$ python -q
>>> import numpy as np
>>> from numpy import linalg as LA
>>> np.set_printoptions(precision=2, suppress=True, linewidth=160, legacy="1.25")
>>> rd = lambda a: np.round(a, 2) + 0
>>> M = np.loadtxt("run0.csv", delimiter=",")
>>> print(M)
[[-2. -3. -1.  3.]
 [-3. -4. -2.  2.]
 [ 0. -1.  1.  5.]
 [-2. -3. -1.  3.]
 [-3. -4. -2.  2.]]
>>> f, g = M[3], M[4]
>>> print(f @ f)
23.0
>>> p = (f @ g) / (f @ f) * f
>>> print(rd(g - p))
[-0.74 -0.61 -0.87 -1.39]
>>> out = M / np.sqrt((M ** 2).mean(axis=1, keepdims=True))
>>> print(rd(LA.norm(out, axis=1)))
[2. 2. 2. 2. 2.]
>>> print(LA.matrix_rank(out) == LA.matrix_rank(M))
True
>>> print(LA.matrix_rank(M - M.mean(axis=1, keepdims=True)))
1
>>> left, sv, Vh = LA.svd(M)
>>> print(rd(sv))
[10.86  4.6   0.    0.  ]
>>> out = left[:, :2] @ np.diag(sv[:2]) @ Vh[:2]
>>> print(rd(LA.norm(M - out) / LA.norm(M)))
0.0
>>> print(rd(np.abs(M - out).max()))
0.0
>>> print(rd(LA.norm(M - out, 2)), rd(sv[2]))
0.0 0.0
>>> print(np.allclose(M[:-1].T @ LA.lstsq(M[:-1].T, M[-1])[0], M[-1]))
True
>>> print(np.abs(np.diag(LA.qr(M)[1])) > 1e-9)
[ True  True False False]
>>> print(np.argsort(-LA.norm(M, axis=0).round(6), kind="stable")[:3])
[1 3 0]
>>> print(LA.cond(M) > 100)
True
>>> print(rd(LA.norm(M, 2) / LA.norm(M)))
0.92
>>> E = np.load("dump.npy")
>>> print(E)
[[ 0. -2.  0.  0.  0.]
 [-2.  0. -2.  0.  0.]
 [ 0. -2.  2. -2.  0.]
 [ 0.  0. -2.  1. -2.]
 [ 0.  0.  0. -2.  1.]]
>>> rng = np.random.default_rng(15)
>>> labels = rng.permutation(5)
>>> print(labels)
[2 0 3 4 1]
>>> out = E[labels][:, labels]
>>> print(rd(LA.det(out)), rd(LA.det(E[labels])))
40.0 40.0
>>> print(out)
[[ 2.  0. -2.  0. -2.]
 [ 0.  0.  0.  0. -2.]
 [-2.  0.  1. -2.  0.]
 [ 0.  0. -2.  1.  0.]
 [-2. -2.  0.  0.  0.]]
>>> q, r_ = LA.qr(out)
>>> print(rd(r_))
[[-3.46 -1.15  1.73 -1.15  1.15]
 [ 0.   -1.63 -1.22  0.82 -0.82]
 [ 0.    0.    2.12 -0.47  0.47]
 [ 0.    0.    0.   -1.67 -1.33]
 [ 0.    0.    0.    0.   -2.  ]]
>>> print(np.trace(q @ q.T))
5.0
>>> print(rd(q.T @ q))
[[1. 0. 0. 0. 0.]
 [0. 1. 0. 0. 0.]
 [0. 0. 1. 0. 0.]
 [0. 0. 0. 1. 0.]
 [0. 0. 0. 0. 1.]]
>>> print(np.allclose(r_.T @ r_, out.T @ out))
True
>>> labels = rng.permutation(5)
>>> out = r_[:, labels] * rng.choice([-1, 1], 5)
>>> print(rd(out))
[[ 1.15  1.73 -3.46 -1.15 -1.15]
 [-0.82 -1.22  0.    0.82 -1.63]
 [ 0.47  2.12  0.   -0.47  0.  ]
 [ 1.67  0.    0.    1.33  0.  ]
 [ 0.    0.    0.    2.    0.  ]]
>>> left, _, Vh = LA.svd(r_.T @ out)
>>> print(rd(left @ Vh))
[[ 0.  0.  1.  0.  0.]
 [ 0.  0.  0.  0.  1.]
 [ 0.  1.  0.  0.  0.]
 [-1.  0.  0.  0.  0.]
 [ 0.  0.  0. -1.  0.]]
>>> print(labels)
[3 2 0 4 1]
>>> print(rd(LA.lstsq(r_, out)[0]))
[[ 0.  0.  1.  0.  0.]
 [ 0.  0.  0.  0.  1.]
 [ 0.  1.  0.  0.  0.]
 [-1.  0.  0.  0.  0.]
 [ 0.  0.  0. -1.  0.]]
